In [1]: import numpy as np

In [2]: import numpy.linalg as la

In [3]: np.set_printoptions(precision=3, suppress=True, linewidth=140, sign=" ")

In [4]: K = np.load("case8.npy")

In [5]: K
Out[5]: 
array([[ -0.056,  -3.529,  -7.017],
       [ -0.87 ,   6.548,   0.863],
       [-19.197,   2.825,   3.786],
       [  0.856,   2.237,   4.729]])

In [6]: A2 = np.c_[K[:, :2] @ np.array([[-3, -2], [-3, 3]]), np.array([-1, -1, 1, 1])]

In [7]: print(A2)
[[ 10.755 -10.475  -1.   ]
 [-17.034  21.384  -1.   ]
 [ 49.116  46.869   1.   ]
 [ -9.279   4.999   1.   ]]

In [8]: la.norm(la.qr(K)[0].T @ A2, axis=0) ** 2 / ((A2 ** 2).sum(axis=0) + 1e-12)
Out[8]: array([ 1.   ,  1.   ,  0.982])

In [9]: np.round(la.norm(A2 - K @ la.lstsq(K, A2)[0], axis=0), 3) + 0
Out[9]: array([ 0.   ,  0.   ,  0.267])

In [10]: print(la.matrix_rank(A2))
3

In [11]: la.matrix_rank(np.c_[K, A2])
Out[11]: np.int64(4)

In [12]: A2 = K / la.norm(K, axis=1, keepdims=True)

In [13]: gram = A2 @ A2.T

In [14]: gram
Out[14]: 
array([[ 1.   , -0.556, -0.228, -0.988],
       [-0.556,  1.   ,  0.292,  0.509],
       [-0.228,  0.292,  1.   ,  0.074],
       [-0.988,  0.509,  0.074,  1.   ]])

In [15]: np.argwhere(np.triu(np.abs(gram) > 0.95, 1))
Out[15]: array([[ 0,  3]])

In [16]: np.round(np.trace(la.pinv(gram) @ gram), 3)
Out[16]: np.float64(3.0)

In [17]: la.lstsq(gram[:-1].T, gram[-1])[2]
Out[17]: np.int32(3)

In [18]: np.unique(gram.round(6), axis=0).shape
Out[18]: (4, 4)

In [19]: print(gram @ la.pinv(gram) @ gram)
[[ 1.    -0.556 -0.228 -0.988]
 [-0.556  1.     0.292  0.509]
 [-0.228  0.292  1.     0.074]
 [-0.988  0.509  0.074  1.   ]]

In [20]: print(np.abs(np.diag(la.qr(gram)[1])) > 1e-9)
[ True  True  True False]

In [21]: rng = np.random.default_rng(35925)

In [22]: labels = rng.permutation(3)

In [23]: A2 = K[:, labels] * rng.choice([-1, 1], 3)

In [24]: A2
Out[24]: 
array([[  3.529,  -0.056,   7.017],
       [ -6.548,  -0.87 ,  -0.863],
       [ -2.825, -19.197,  -3.786],
       [ -2.237,   0.856,  -4.729]])

In [25]: Uu, _, vt = la.svd(K.T @ A2)

In [26]: np.round(la.lstsq(K, A2)[0], 3) + 0
Out[26]: 
array([[ 0.,  1.,  0.],
       [-1.,  0.,  0.],
       [ 0.,  0., -1.]])

In [27]: print(np.round(Uu @ vt, 3) + 0)
[[ 0.  1.  0.]
 [-1.  0.  0.]
 [ 0.  0. -1.]]

In [28]: F = np.load("data.npy")

In [29]: F
Out[29]: 
array([[ 22,   8,   3,   3],
       [  8,  14,  -3,   7],
       [  3,  -3,  13, -12],
       [  3,   7, -12,  13]])

In [30]: # looks like rank 3

In [31]: print(np.unique(F.round(6), axis=0).shape)
(4, 4)

In [32]: print(la.lstsq(F[:-1].T, F[-1])[2])
3

In [33]: np.allclose(F[:-1].T @ la.lstsq(F[:-1].T, F[-1])[0], F[-1])
Out[33]: True

In [34]: rank = la.matrix_rank(F)

In [35]: rank
Out[35]: np.int64(3)

In [36]: null = la.svd(F)[2][rank:].T

In [37]: [int(la.matrix_rank(F[:i])) for i in range(1, len(F) + 1)]
Out[37]: [1, 2, 3, 3]

In [38]: la.matrix_rank(F.T @ F), la.matrix_rank(F @ F.T)
Out[38]: (np.int64(3), np.int64(3))

In [39]: print([int(la.matrix_rank(np.delete(F, i, axis=0))) for i in range(4)])
[3, 3, 3, 3]

In [40]: null[:, 0] / null[np.abs(null[:, 0]).round(6).argmax(), 0]
Out[40]: array([-0.192, -0.192,  0.923,  1.   ])

In [41]: M = np.loadtxt("out2.csv", delimiter=",")

In [42]: M
Out[42]: 
array([[ 0.,  0.,  0.],
       [ 0.,  0.,  1.],
       [ 0.,  1.,  0.]])

In [43]: Uu, s, vt = la.svd(M, full_matrices=False)

In [44]: np.allclose(Uu * s @ vt, M)
Out[44]: True

In [45]: s
Out[45]: array([ 1.,  1.,  0.])

In [46]: print(Uu.shape, s.shape, vt.shape)
(3, 3) (3,) (3, 3)

In [47]: print(vt @ vt.T)
[[ 1.  0.  0.]
 [ 0.  1.  0.]
 [ 0.  0.  1.]]

In [48]: print(round(float(np.sqrt((s ** 2).sum())), 3), round(float(la.norm(M)), 3))
1.414 1.414

In [49]: Uu.T @ Uu
Out[49]: 
array([[ 1.,  0.,  0.],
       [ 0.,  1.,  0.],
       [ 0.,  0.,  1.]])

In [50]: Uu, s, vt = la.svd(M)

In [51]: V = vt[:(s > 1e-8).sum()]

In [52]: x = M[1] + -2 * M[0] + rng.integers(2) * np.eye(3)[0]

In [53]: x
Out[53]: array([ 0.,  0.,  1.])

In [54]: np.diag(V.T @ V)
Out[54]: array([ 0.,  1.,  1.])

In [55]: V.T @ V
Out[55]: 
array([[ 0.,  0.,  0.],
       [ 0.,  1.,  0.],
       [ 0.,  0.,  1.]])

In [56]: np.all(la.eigvalsh(M) > 0)
Out[56]: np.False_

In [57]: [round(float(la.det(M[:i, :i])), 2) + 0 for i in range(1, 4)]
Out[57]: [0.0, 0.0, 0.0]

In [58]: rank = la.matrix_rank(M)

In [59]: print(rank)
2

In [60]: null = la.svd(M)[2][rank:].T

In [61]: print(null[:, 0] / null[np.abs(null[:, 0]).round(6).argmax(), 0])
[ 1.  0.  0.]

In [62]: print(null.shape)
(3, 1)

In [63]: la.svd(M, compute_uv=False)
Out[63]: array([ 1.,  1.,  0.])

In [64]: la.pinv(M)
Out[64]: 
array([[ 0.,  0.,  0.],
       [ 0.,  0.,  1.],
       [ 0.,  1.,  0.]])

In [65]: W0 = np.loadtxt("m.csv", delimiter=",")

In [66]: W0
Out[66]: 
array([[ 5.,  1.,  5.,  1.],
       [ 4.,  0.,  4.,  0.],
       [ 5.,  1.,  5.,  1.],
       [ 4.,  0.,  4.,  0.]])

In [67]: # row 2 repeats row 0

In [68]: x = np.array([0, -2, 0, 1])

In [69]: (W0 * x).sum(axis=1)
Out[69]: array([-1.,  0., -1.,  0.])

In [70]: W0 @ (2 * x)
Out[70]: array([-2.,  0., -2.,  0.])

In [71]: W0 @ np.ones(4)
Out[71]: array([ 12.,   8.,  12.,   8.])

In [72]: W0 @ np.eye(4)[0]
Out[72]: array([ 5.,  4.,  5.,  4.])

In [73]: data = np.loadtxt("test5.csv", delimiter=",")

In [74]: data
Out[74]: 
array([[ 1.   ,  0.   ,  0.   ,  0.   ],
       [ 0.   ,  0.5  ,  0.   ,  0.5  ],
       [ 0.   ,  0.333,  0.667,  0.   ],
       [ 0.5  ,  0.   ,  0.   ,  0.5  ]])

In [75]: vals, V = la.eig(data)

In [76]: np.sort(la.eigvals(la.inv(data)))
Out[76]: array([ 1.   ,  1.499,  2.   ,  2.   ])

In [77]: np.round(np.prod(vals), 3)
Out[77]: np.float64(0.167)

In [78]: A2 = la.invert(data)
---------------------------------------------------------------------------
AttributeError                            Traceback (most recent call last)
Cell In[78], line 1
----> 1 A2 = la.invert(data)

AttributeError: module 'numpy.linalg' has no attribute 'invert'

In [79]: A2 = la.inv(data)

In [80]: la.det(data) * A2
Out[80]: 
array([[ 0.167,  0.   ,  0.   ,  0.   ],
       [ 0.167,  0.334,  0.   , -0.334],
       [-0.083, -0.167,  0.25 ,  0.167],
       [-0.167,  0.   ,  0.   ,  0.334]])

In [81]: np.allclose(A2, data.T)
Out[81]: False

In [82]: np.round(np.abs(la.eigvals(data)).max(), 3)
Out[82]: np.float64(1.0)

In [83]: np.allclose(data @ data.T, data.T @ data)
Out[83]: False

In [84]: np.sort(np.abs(la.eigvals(data)))
Out[84]: array([ 0.5  ,  0.5  ,  0.667,  1.   ])

In [85]: arr = np.load("x.npy")

In [86]: arr
Out[86]: 
array([[-8, -8, -8],
       [ 0,  0,  0],
       [12, 12, 12],
       [ 2,  2,  2]])

In [87]: # column 1 repeats column 0

In [88]: Uu, s, vt = la.svd(arr, full_matrices=False)

In [89]: np.cumsum(s ** 2) / np.sum(s ** 2)
Out[89]: array([ 1.,  1.,  1.])

In [90]: (s > 1e-8).sum()
Out[90]: np.int64(1)

In [91]: print(np.round(np.sqrt((s ** 2).sum()), 3), round(la.norm(arr), 3))
25.219 25.219

In [92]: print(np.abs(Uu[:, 0]).round(6).argmax())
2

In [93]: np.round(vt @ vt.T, 3) + 0
Out[93]: 
array([[ 1.,  0.,  0.],
       [ 0.,  1.,  0.],
       [ 0.,  0.,  1.]])

In [94]: A2 = arr + rng.integers(-2, 3, (4, 1)) @ rng.integers(-2, 3, (1, 3))

In [95]: A2
Out[95]: 
array([[-7, -9, -6],
       [ 0,  0,  0],
       [13, 11, 14],
       [ 1,  3,  0]])

In [96]: np.round(la.svd(A2 - arr, compute_uv=False), 3) + 0
Out[96]: array([ 4.243,  0.   ,  0.   ])

In [97]: np.abs(A2 - arr).sum(axis=1)
Out[97]: array([ 4,  0,  4,  4])

In [98]: x = np.array([4, 0, 8])

In [99]: arr @ np.eye(3)[1]
Out[99]: array([-8.,  0., 12.,  2.])

In [100]: arr * x
Out[100]: 
array([[-32,   0, -64],
       [  0,   0,   0],
       [ 48,   0,  96],
       [  8,   0,  16]])

In [101]: np.sign((arr @ x).round(6))
Out[101]: array([-1,  0,  1,  1])

In [102]: (arr * x).sum(axis=1)
Out[102]: array([-96,   0, 144,  24])

In [103]: arr @ x
Out[103]: array([-96,   0, 144,  24])

In [104]: Uu, s, vt = la.svd(arr)

In [105]: s.round(3) + 0
Out[105]: array([ 25.219,   0.   ,   0.   ])

In [106]: np.argmax(s[:-1] / (s[1:] + 1e-6)) + 1
Out[106]: np.int64(1)

In [107]: A2 = Uu[:, :1] @ np.diag(s[:1]) @ vt[:1]

In [108]: round(la.norm(arr - A2, 2), 3), round(float(s[1]), 3)
Out[108]: (np.float64(0.0), 0.0)

In [109]: print(round(float(la.norm(arr - A2) / la.norm(arr)), 3))
0.0

In [110]: np.round(np.abs(arr - A2).max(), 3)
Out[110]: np.float64(0.0)

In [111]: print(la.matrix_rank(A2))
1

In [112]: A2 = arr[0, 0] * arr[1:] - np.outer(arr[1:, 0], arr[0])

In [113]: A2
Out[113]: 
array([[ 0,  0,  0],
       [ 0,  0,  0],
       [ 0,  0,  0]])

In [114]: la.matrix_rank(A2), la.matrix_rank(arr)
Out[114]: (np.int64(0), np.int64(1))

In [115]: arr[:, 0] / arr[0, 0]
Out[115]: array([ 1.  , -0.  , -1.5 , -0.25])

In [116]: np.flatnonzero(~A2.round(6).any(axis=1))
Out[116]: array([ 0,  1,  2])

In [117]: J = np.loadtxt("dump.csv", delimiter=",")

In [118]: print(J)
[[ 0.  1.  1.]
 [ 1.  0.  1.]
 [ 1.  1.  0.]]

In [119]: # equal to its transpose

In [120]: vals, V = la.eigh(J)

In [121]: print((vals > 1e-8).sum(), (vals < -1e-8).sum())
1 2

In [122]: la.eigvalsh(J @ J)
Out[122]: array([ 1.,  1.,  4.])

In [123]: print(vals.sum(), np.trace(J))
0.0 0.0

In [124]: np.abs(V[:, -1])
Out[124]: array([ 0.577,  0.577,  0.577])

In [125]: la.eigvalsh(J + 3 * np.eye(3))
Out[125]: array([ 2.,  2.,  5.])

In [126]: vals
Out[126]: array([-1., -1.,  2.])

In [127]: np.unique(vals.round(6) + 0, return_counts=True)[1]
Out[127]: array([ 2,  1])

In [128]: np.round(V @ np.diag(vals) @ V.T, 3) + 0
Out[128]: 
array([[ 0.,  1.,  1.],
       [ 1.,  0.,  1.],
       [ 1.,  1.,  0.]])

In [129]: np.trace(J @ J @ J) // 6
Out[129]: np.float64(1.0)

In [130]: low = np.diag(J.sum(axis=1)) - J

In [131]: (la.eigvalsh(low) < 1e-8).sum()
Out[131]: np.int64(1)

In [132]: round(la.det(low[1:, 1:]))
Out[132]: 3

In [133]: print(low)
[[ 2. -1. -1.]
 [-1.  2. -1.]
 [-1. -1.  2.]]

In [134]: A2 = data / la.norm(data, axis=1, keepdims=True)

In [135]: gram = A2 @ A2.T

In [136]: np.degrees(np.arccos(np.clip(gram[3, 2], -1, 1)))
Out[136]: np.float64(90.0)

In [137]: la.norm(A2, axis=1)
Out[137]: array([ 1.,  1.,  1.,  1.])
